$ ipython --no-banner

In [1]: import numpy as np

In [2]: np.set_printoptions(precision=2, suppress=True, linewidth=140)

In [3]: feats = np.load("out6.npy")

In [4]: feats
Out[4]: 
array([[ 4,  8,  4,  8],
       [-4, -5, -4, -5],
       [ 4,  8,  4,  8],
       [-4, -5, -4, -5]])

In [5]: np.allclose(feats, feats.T)
Out[5]: False

In [6]: (feats - feats.T) / 2
Out[6]: 
array([[ 0.,  6.,  0.,  6.],
       [-6.,  0., -6.,  0.],
       [ 0.,  6.,  0.,  6.],
       [-6.,  0., -6.,  0.]])

In [7]: feats.inv()
---------------------------------------------------------------------------
AttributeError                            Traceback (most recent call last)
Cell In[7], line 1
----> 1 feats.inv()

AttributeError: 'numpy.ndarray' object has no attribute 'inv'

In [8]: np.round(np.sort(np.abs(np.linalg.eigvals(feats))), 2) + 0
Out[8]: array([0.  , 0.  , 6.93, 6.93])

In [9]: assert feats == feats.T
---------------------------------------------------------------------------
ValueError                                Traceback (most recent call last)
Cell In[9], line 1
----> 1 assert feats == feats.T

ValueError: The truth value of an array with more than one element is ambiguous. Use a.any() or a.all()

In [10]: A2 = np.array([[1, -2], [-1, -3]])

In [11]: mat = np.kron(np.eye(2, dtype=int), A2)

In [12]: mat
Out[12]: 
array([[ 1, -2,  0,  0],
       [-1, -3,  0,  0],
       [ 0,  0,  1, -2],
       [ 0,  0, -1, -3]])

In [13]: w, V = np.linalg.eig(mat)

In [14]: w
Out[14]: array([ 1.45, -3.45,  1.45, -3.45])

In [15]: np.sort(np.linalg.eigvals(np.linalg.inv(mat)))
Out[15]: array([-0.29, -0.29,  0.69,  0.69])

In [16]: np.sort(np.linalg.eigvals(mat @ mat))
Out[16]: array([ 2.1,  2.1, 11.9, 11.9])

In [17]: q = mat.astype(float).copy()

In [18]: for j in range(4):
    ...:     q[:, j] -= q[:, :j] @ (q[:, :j].T @ q[:, j])
    ...:     q[:, j] /= np.linalg.norm(q[:, j])
    ...: 

In [19]: q
Out[19]: 
array([[ 0.71, -0.71,  0.  ,  0.  ],
       [-0.71, -0.71,  0.  ,  0.  ],
       [ 0.  ,  0.  ,  0.71, -0.71],
       [ 0.  ,  0.  , -0.71, -0.71]])

In [20]: np.round(q.T @ q, 2) + 0
Out[20]: 
array([[1., 0., 0., 0.],
       [0., 1., 0., 0.],
       [0., 0., 1., 0.],
       [0., 0., 0., 1.]])

In [21]: U, sv, Vh = np.linalg.svd(feats)

In [22]: sv.round(2) + 0
Out[22]: array([21.89,  2.19,  0.  ,  0.  ])

In [23]: A2 = U[:, :2] @ np.diag(sv[:2]) @ Vh[:2]

In [24]: print(round(float(np.abs(feats - A2).max()), 2))
0.0

In [25]: print(np.sort(np.linalg.eigvals(mat).real))
[-3.45 -3.45  1.45  1.45]

In [26]: print((np.linalg.matrix_power((mat != 0) + (mat.T != 0) + np.eye(4), 4) > 0).astype(int))
[[1 1 0 0]
 [1 1 0 0]
 [0 0 1 1]
 [0 0 1 1]]

In [27]: np.flatnonzero(np.linalg.matrix_power((mat != 0) + (mat.T != 0) + np.eye(4), 4)[2])
Out[27]: array([2, 3])

In [28]: A2 = np.array([[-1, -1, 0, -1, 0]])

In [29]: m1 = A2.T @ A2

In [30]: m1
Out[30]: 
array([[1, 1, 0, 1, 0],
       [1, 1, 0, 1, 0],
       [0, 0, 0, 0, 0],
       [1, 1, 0, 1, 0],
       [0, 0, 0, 0, 0]])

In [31]: # rank 1

In [32]: U, sv, Vh = np.linalg.svd(m1)

In [33]: np.argmax(sv[:-1] / (sv[1:] + 1e-6)) + 1
Out[33]: np.int64(1)

In [34]: A2 = U[:, :1] @ np.diag(sv[:1]) @ Vh[:1]

In [35]: np.linalg.matrix_rank(m1, rtol=0.05)
Out[35]: np.int64(1)

In [36]: np.round(np.linalg.eigvals(m1), 2) + 0
Out[36]: array([3., 0., 0., 0., 0.])

In [37]: np.round(np.poly(m1), 2) + 0
Out[37]: array([ 1., -3.,  0.,  0.,  0.,  0.])

In [38]: np.einsum("ii->", m1)
Out[38]: np.int64(3)

In [39]: round(np.linalg.det(2 * m1), 2), round(np.linalg.det(m1), 2)
Out[39]: (np.float64(0.0), np.float64(0.0))

In [40]: np.round(np.linalg.det(m1[::-1]), 2)
Out[40]: np.float64(0.0)

In [41]: F = np.loadtxt("sample0.csv", delimiter=",")

In [42]: F
Out[42]: 
array([[-0.43, -0.13,  0.33, -1.57, -0.58, -0.34, -0.15, -0.49, -1.38, -0.83, -0.13, -0.19, -1.85],
       [-0.13,  0.68, -0.83, -0.47,  0.93,  0.15, -1.8 , -0.15, -1.07, -0.05,  0.69,  0.78,  0.01],
       [ 0.33, -0.83,  1.12, -0.03, -2.14, -0.43, -1.15, -0.22,  0.97,  0.62,  0.75,  1.16, -0.02],
       [-1.57, -0.47, -0.03, -1.26, -0.49,  0.66, -1.17,  0.18,  1.65,  0.13,  0.54, -0.85,  0.03],
       [-0.58,  0.93, -2.14, -0.49, -1.19, -0.66, -0.5 ,  0.16,  0.56, -1.11,  0.9 ,  0.49,  0.19],
       [-0.34,  0.15, -0.43,  0.66, -0.66, -0.65, -0.98,  0.85, -0.28, -0.53, -1.28, -1.15, -0.32],
       [-0.15, -1.8 , -1.15, -1.17, -0.5 , -0.98,  0.21,  0.14, -1.1 ,  1.38, -1.34, -0.11, -0.28],
       [-0.49, -0.15, -0.22,  0.18,  0.16,  0.85,  0.14, -2.11,  0.3 ,  1.89,  1.11, -0.72, -0.57],
       [-1.38, -1.07,  0.97,  1.65,  0.56, -0.28, -1.1 ,  0.3 , -0.82,  0.23,  0.2 , -0.03, -0.09],
       [-0.83, -0.05,  0.62,  0.13, -1.11, -0.53,  1.38,  1.89,  0.23, -0.32,  0.33, -1.16,  1.75],
       [-0.13,  0.69,  0.75,  0.54,  0.9 , -1.28, -1.34,  1.11,  0.2 ,  0.33,  0.38,  0.46, -0.68],
       [-0.19,  0.78,  1.16, -0.85,  0.49, -1.15, -0.11, -0.72, -0.03, -1.16,  0.46, -2.64,  0.57],
       [-1.85,  0.01, -0.02,  0.03,  0.19, -0.32, -0.28, -0.57, -0.09,  1.75, -0.68,  0.57, -0.95]])

In [43]: rng = np.random.default_rng(10)

In [44]: z = rng.permutation(13)

In [45]: A2 = F[:, z] * rng.choice([-1, 1], 13)

In [46]: A2
Out[46]: 
array([[-0.13,  0.13, -0.83,  1.57,  0.49,  0.33, -0.58,  0.19, -1.85,  0.34,  0.15, -0.43, -1.38],
       [ 0.68, -0.69, -0.05,  0.47,  0.15, -0.83,  0.93, -0.78,  0.01, -0.15,  1.8 , -0.13, -1.07],
       [-0.83, -0.75,  0.62,  0.03,  0.22,  1.12, -2.14, -1.16, -0.02,  0.43,  1.15,  0.33,  0.97],
       [-0.47, -0.54,  0.13,  1.26, -0.18, -0.03, -0.49,  0.85,  0.03, -0.66,  1.17, -1.57,  1.65],
       [ 0.93, -0.9 , -1.11,  0.49, -0.16, -2.14, -1.19, -0.49,  0.19,  0.66,  0.5 , -0.58,  0.56],
       [ 0.15,  1.28, -0.53, -0.66, -0.85, -0.43, -0.66,  1.15, -0.32,  0.65,  0.98, -0.34, -0.28],
       [-1.8 ,  1.34,  1.38,  1.17, -0.14, -1.15, -0.5 ,  0.11, -0.28,  0.98, -0.21, -0.15, -1.1 ],
       [-0.15, -1.11,  1.89, -0.18,  2.11, -0.22,  0.16,  0.72, -0.57, -0.85, -0.14, -0.49,  0.3 ],
       [-1.07, -0.2 ,  0.23, -1.65, -0.3 ,  0.97,  0.56,  0.03, -0.09,  0.28,  1.1 , -1.38, -0.82],
       [-0.05, -0.33, -0.32, -0.13, -1.89,  0.62, -1.11,  1.16,  1.75,  0.53, -1.38, -0.83,  0.23],
       [ 0.69, -0.38,  0.33, -0.54, -1.11,  0.75,  0.9 , -0.46, -0.68,  1.28,  1.34, -0.13,  0.2 ],
       [ 0.78, -0.46, -1.16,  0.85,  0.72,  1.16,  0.49,  2.64,  0.57,  1.15,  0.11, -0.19, -0.03],
       [ 0.01,  0.68,  1.75, -0.03,  0.57, -0.02,  0.19, -0.57, -0.95,  0.32,  0.28, -1.85, -0.09]])

In [47]: U, _, Vh = np.linalg.svd(F.T @ A2)

In [48]: z
Out[48]: array([ 1, 10,  9,  3,  7,  2,  4, 11, 12,  5,  6,  0,  8])

In [49]: W0 = np.load("case16.npy")

In [50]: W0
Out[50]: 
array([[-0.01,  1.01,  0.52,  1.02,  0.53,  1.05, -0.03,  1.03,  0.03,  1.  ,  1.01],
       [ 0.01,  2.53,  1.25,  2.55,  1.26,  2.52,  0.04,  2.51,  0.01,  2.52,  2.53],
       [ 0.02,  0.81,  0.39,  0.84,  0.44,  0.78,  0.01,  0.8 , -0.02,  0.8 ,  0.82],
       [ 0.01, -0.43, -0.19, -0.42, -0.18, -0.42,  0.01, -0.41, -0.02, -0.41, -0.42],
       [-0.03, -2.18, -1.09, -2.17, -1.06, -2.12, -0.02, -2.18,  0.03, -2.13, -2.17],
       [ 0.02,  0.64,  0.32,  0.63,  0.31,  0.61, -0.02,  0.62,  0.  ,  0.64,  0.59],
       [-0.01, -0.9 , -0.43, -0.93, -0.48, -0.95, -0.03, -0.89,  0.01, -0.91, -0.91],
       [ 0.  ,  1.51,  0.77,  1.51,  0.74,  1.53,  0.01,  1.47,  0.03,  1.51,  1.49],
       [-0.04,  1.42,  0.67,  1.39,  0.66,  1.39,  0.01,  1.38,  0.  ,  1.36,  1.39],
       [ 0.02, -0.29, -0.17, -0.31, -0.18, -0.28,  0.02, -0.33,  0.02, -0.34, -0.27],
       [ 0.02, -1.94, -0.98, -1.96, -0.99, -1.94,  0.03, -1.96, -0.01, -1.93, -1.92],
       [-0.01,  1.01,  0.54,  1.  ,  0.51,  1.06, -0.01,  1.06, -0.03,  1.03,  1.06],
       [ 0.  ,  0.31,  0.16,  0.3 ,  0.19,  0.31, -0.01,  0.31,  0.01,  0.31,  0.33],
       [ 0.05, -1.17, -0.58, -1.13, -0.58, -1.15, -0.01, -1.16, -0.01, -1.17, -1.16],
       [-0.01, -0.66, -0.33, -0.61, -0.3 , -0.59,  0.  , -0.62,  0.03, -0.63, -0.64],
       [ 0.01, -2.16, -1.08, -2.22, -1.13, -2.18, -0.01, -2.19,  0.04, -2.2 , -2.15]])

In [51]: q, V = np.linalg.qr(W0[:, :10])[0], np.linalg.qr(W0[:, 10:])[0]

In [52]: sv = np.linalg.svd(q.T @ V, compute_uv=False)

In [53]: np.degrees(np.arccos(sv.clip(0, 1)))
Out[53]: array([0.44])

In [54]: A2 = W0 / np.linalg.norm(W0, axis=1)
---------------------------------------------------------------------------
ValueError                                Traceback (most recent call last)
Cell In[54], line 1
----> 1 A2 = W0 / np.linalg.norm(W0, axis=1)

ValueError: operands could not be broadcast together with shapes (16,11) (16,) 

In [55]: A2 = W0 / np.linalg.norm(W0, axis=1, keepdims=True)

In [56]: G = A2 @ A2.T

In [57]: round(np.degrees(np.arccos(np.clip(G[4, 2], -1, 1))), 2)
Out[57]: np.float64(178.33)

In [58]: K = np.array([[3.0, 0.0, 2.0, 2.0, 1.0, 1.0],
    ...:     [3.0, 3.0, 3.0, 2.0, 2.0, 2.0],
    ...:     [3.0, 1.0, 1.0, 1.0, 1.0, 3.0],
    ...:     [2.0, 2.0, 0.0, 1.0, 0.0, 0.0],
    ...:     [2.0, 3.0, 3.0, 0.0, 2.0, 0.0],
    ...:     [0.0, 0.0, 0.0, 0.0, 0.0, 8.0]])

In [59]: W1 = np.array([[1, 1], [2, 2], [2, 1], [2, 2], [1, 1], [0, 2]])

In [60]: beta = np.array([0, 1])

In [61]: act = np.maximum(K @ W1 + beta, 0)

In [62]: (act > 0).mean(axis=0)
Out[62]: array([0.83, 1.  ])

In [63]: Z = np.array([[2, -1, 1], [3, 2, -2]])

In [64]: (act @ Z).round(6).argmax(axis=1)
Out[64]: array([0, 0, 0, 0, 0, 0])

In [65]: print(W1 @ Z)
[[ 5  1 -1]
 [10  2 -2]
 [ 7  0  0]
 [10  2 -2]
 [ 5  1 -1]
 [ 6  4 -4]]

In [66]: E = np.load("run9.npy")

In [67]: E
Out[67]: 
array([[-0.49,  0.45,  0.74,  0.1 ],
       [-0.2 , -0.88,  0.39,  0.18],
       [-0.15,  0.1 , -0.29,  0.94],
       [ 0.84,  0.08,  0.47,  0.27]])

In [68]: z = rng.permutation(4)

In [69]: z
Out[69]: array([1, 2, 0, 3])

In [70]: A2 = E[z][:, z]

In [71]: np.round(np.trace(A2), 2)
Out[71]: np.float64(-1.39)

In [72]: np.diag(A2)
Out[72]: array([-0.88, -0.29, -0.49,  0.27])

In [73]: A2
Out[73]: 
array([[-0.88,  0.39, -0.2 ,  0.18],
       [ 0.1 , -0.29, -0.15,  0.94],
       [ 0.45,  0.74, -0.49,  0.1 ],
       [ 0.08,  0.47,  0.84,  0.27]])

In [74]: round(np.linalg.det(A2), 2), round(np.linalg.det(E[z]), 2)
Out[74]: (np.float64(-1.0), np.float64(-1.0))

In [75]: print(round(np.linalg.det(E[::-1]), 2))
-1.0

In [76]: round(np.einsum("ij,ji->", E, E), 2)
Out[76]: np.float64(1.95)

In [77]: np.kron(np.eye(2, dtype=int), E)
Out[77]: 
array([[-0.49,  0.45,  0.74,  0.1 , -0.  ,  0.  ,  0.  ,  0.  ],
       [-0.2 , -0.88,  0.39,  0.18, -0.  , -0.  ,  0.  ,  0.  ],
       [-0.15,  0.1 , -0.29,  0.94, -0.  ,  0.  , -0.  ,  0.  ],
       [ 0.84,  0.08,  0.47,  0.27,  0.  ,  0.  ,  0.  ,  0.  ],
       [-0.  ,  0.  ,  0.  ,  0.  , -0.49,  0.45,  0.74,  0.1 ],
       [-0.  , -0.  ,  0.  ,  0.  , -0.2 , -0.88,  0.39,  0.18],
       [-0.  ,  0.  , -0.  ,  0.  , -0.15,  0.1 , -0.29,  0.94],
       [ 0.  ,  0.  ,  0.  ,  0.  ,  0.84,  0.08,  0.47,  0.27]])

In [78]: print(np.round(E.T @ E, 2) + 0)
[[1. 0. 0. 0.]
 [0. 1. 0. 0.]
 [0. 0. 1. 0.]
 [0. 0. 0. 1.]]

In [79]: np.linalg.norm(E, axis=0)
Out[79]: array([1., 1., 1., 1.])

In [80]: print((E + E.T) / 2)
[[-0.49  0.13  0.29  0.47]
 [ 0.13 -0.88  0.24  0.13]
 [ 0.29  0.24 -0.29  0.71]
 [ 0.47  0.13  0.71  0.27]]

In [81]: np.allclose(E @ E.T, E.T @ E)
Out[81]: True

In [82]: np.linalg.norm(E, axis=1)
Out[82]: array([1., 1., 1., 1.])

In [83]: np.linalg.norm(E, axis=0)
Out[83]: array([1., 1., 1., 1.])

In [84]: round(np.linalg.norm(E) ** 2 / np.linalg.norm(E, 2) ** 2, 2)
Out[84]: np.float64(4.0)

In [85]: np.linalg.norm(E, axis=1).argmax()
Out[85]: np.int64(0)

In [86]: round(np.linalg.norm(E, 1), 2), np.round(np.linalg.norm(E, np.inf), 2)
Out[86]: (np.float64(1.89), np.float64(1.78))

In [87]: round(np.linalg.norm(E, 2), 2)
Out[87]: np.float64(1.0)
